% ipython --no-banner

In [1]: import numpy as np

In [2]: import numpy.linalg as la

In [3]: np.set_printoptions(suppress=True, linewidth=100)

In [4]: W2 = np.array([[1, 1, 0]])

In [5]: rng = np.random.default_rng(53422)

In [6]: J = rng.normal(size=(13, 1)) @ W2 + np.array([0, 3, 1])

In [7]: print(J.round(2) + 0)
[[-0.7   2.3   1.  ]
 [-0.96  2.04  1.  ]
 [-0.45  2.55  1.  ]
 [-0.24  2.76  1.  ]
 [-1.74  1.26  1.  ]
 [ 0.71  3.71  1.  ]
 [ 0.26  3.26  1.  ]
 [-0.48  2.52  1.  ]
 [-0.75  2.25  1.  ]
 [-1.56  1.44  1.  ]
 [-2.01  0.99  1.  ]
 [ 0.    3.    1.  ]
 [-0.87  2.13  1.  ]]

In [8]: la.lstsq(J[:-1].T, J[-1])[2]
Out[8]: np.int32(2)

In [9]: round(np.trace(la.pinv(J) @ J), 2)
Out[9]: np.float64(2.0)

In [10]: np.round(J @ la.pinv(J) @ J, 2) + 0
Out[10]: 
array([[-0.7 ,  2.3 ,  1.  ],
       [-0.96,  2.04,  1.  ],
       [-0.45,  2.55,  1.  ],
       [-0.24,  2.76,  1.  ],
       [-1.74,  1.26,  1.  ],
       [ 0.71,  3.71,  1.  ],
       [ 0.26,  3.26,  1.  ],
       [-0.48,  2.52,  1.  ],
       [-0.75,  2.25,  1.  ],
       [-1.56,  1.44,  1.  ],
       [-2.01,  0.99,  1.  ],
       [ 0.  ,  3.  ,  1.  ],
       [-0.87,  2.13,  1.  ]])

In [11]: print(np.allclose(J[:-1].T @ la.lstsq(J[:-1].T, J[-1])[0], J[-1]))
True

In [12]: U, sig, Vh = la.svd(J)

In [13]: vecs = Vh[:(sig > 1e-8).sum()]

In [14]: x = J[10] + -1 * J[11] + rng.integers(2) * np.eye(3)[2]

In [15]: x.round(2)
Out[15]: array([-2.01, -2.01,  1.  ])

In [16]: np.round(la.norm(x - vecs.T @ vecs @ x), 2)
Out[16]: np.float64(0.9)

In [17]: np.allclose(vecs.T @ vecs @ x, x)
Out[17]: False

In [18]: W2 = np.array([[1, 2, 2]])

In [19]: W0 = rng.normal(size=(10, 1)) @ W2 + np.array([-3, 4, 5])

In [20]: W0.round(2)
Out[20]: 
array([[-2.71,  4.58,  5.58],
       [-2.17,  5.65,  6.65],
       [-2.63,  4.73,  5.73],
       [-3.6 ,  2.8 ,  3.8 ],
       [-3.36,  3.27,  4.27],
       [-2.31,  5.38,  6.38],
       [-2.33,  5.34,  6.34],
       [-1.22,  7.56,  8.56],
       [-3.94,  2.12,  3.12],
       [-2.3 ,  5.4 ,  6.4 ]])

In [21]: x = np.array([-3, 1, -3])

In [22]: np.round(W0 @ np.ones(3), 2)
Out[22]: array([ 7.44, 10.13,  7.83,  2.99,  4.19,  9.45,  9.35, 14.9 ,  1.3 ,  9.5 ])

In [23]: np.round(W0 @ np.eye(3)[1], 2)
Out[23]: array([4.58, 5.65, 4.73, 2.8 , 3.27, 5.38, 5.34, 7.56, 2.12, 5.4 ])

In [24]: print(np.allclose(W0[:-1].T @ la.lstsq(W0[:-1].T, W0[-1])[0], W0[-1]))
True

In [25]: np.round(W0 @ la.pinv(W0) @ W0, 2)
Out[25]: 
array([[-2.71,  4.58,  5.58],
       [-2.17,  5.65,  6.65],
       [-2.63,  4.73,  5.73],
       [-3.6 ,  2.8 ,  3.8 ],
       [-3.36,  3.27,  4.27],
       [-2.31,  5.38,  6.38],
       [-2.33,  5.34,  6.34],
       [-1.22,  7.56,  8.56],
       [-3.94,  2.12,  3.12],
       [-2.3 ,  5.4 ,  6.4 ]])

In [26]: round(np.trace(la.pinv(W0) @ W0), 2)
Out[26]: np.float64(2.0)

In [27]: m1 = np.array([[1, 7, -4], [-5, 0, 6], [3, 4, 0]])

In [28]: x = np.array([1, 0, 1])

In [29]: y = m1 @ x

In [30]: y
Out[30]: array([-3,  1,  3])

In [31]: np.round(la.solve(m1, -3 * y), 2) + 0
Out[31]: array([-3.,  0., -3.])

In [32]: np.round(la.solve(m1, y), 2)
Out[32]: array([1., 0., 1.])

In [33]: z = rng.permutation(3)

In [34]: z
Out[34]: array([2, 1, 0])

In [35]: B = m1[z][:, z]

In [36]: B
Out[36]: 
array([[ 0,  4,  3],
       [ 6,  0, -5],
       [-4,  7,  1]])

In [37]: round(float(la.det(B)), 2), round(float(la.det(m1[z])), 2)
Out[37]: (182.0, -182.0)

In [38]: np.trace(B)
Out[38]: np.int64(1)

In [39]: B = m1[0, 0] * m1[1:] - np.outer(m1[1:, 0], m1[0])

In [40]: B
Out[40]: 
array([[  0,  35, -14],
       [  0, -17,  12]])

In [41]: la.matrix_rank(B), la.matrix_rank(m1)
Out[41]: (np.int64(2), np.int64(3))

In [42]: m1[:, 0] / m1[0, 0]
Out[42]: array([ 1., -5.,  3.])

In [43]: print(round(la.det(2 * m1), 2), np.round(la.det(m1), 2))
1456.0 182.0

In [44]: np.round(la.det(m1.T), 2)
Out[44]: np.float64(182.0)

In [45]: np.round(la.eigvals(m1), 2)
Out[45]: array([-1.8+6.03j, -1.8-6.03j,  4.6+0.j  ])

In [46]: np.einsum("ii->", m1)
Out[46]: np.int64(1)

In [47]: round(la.det(m1[::-1]), 2)
Out[47]: np.float64(-182.0)

In [48]: print(np.einsum("ij,ji->", m1, m1))
-45

In [49]: X = np.load("x.npy")

In [50]: print(X)
[[ 1  0  0  0  0  0]
 [-1  1  0  0  0  0]
 [ 1 -1  2  0  0  0]
 [-2 -1 -3 -3  0  0]
 [ 1  3  2  1 -2  0]
 [ 3  3 -3 -3 -3 -1]]

In [51]: X @ X
Out[51]: 
array([[ 1,  0,  0,  0,  0,  0],
       [-2,  1,  0,  0,  0,  0],
       [ 4, -3,  4,  0,  0,  0],
       [ 2,  5,  3,  9,  0,  0],
       [-4, -6, -3, -5,  4,  0],
       [-3, -3,  0,  9,  9,  1]])

In [52]: B = la.inv(X)

In [53]: np.allclose(B, X.T)
Out[53]: False

In [54]: round(la.slogdet(X)[0], 2)
Out[54]: np.float64(-1.0)

In [55]: print(np.round(la.cond(X), 2))
39.2
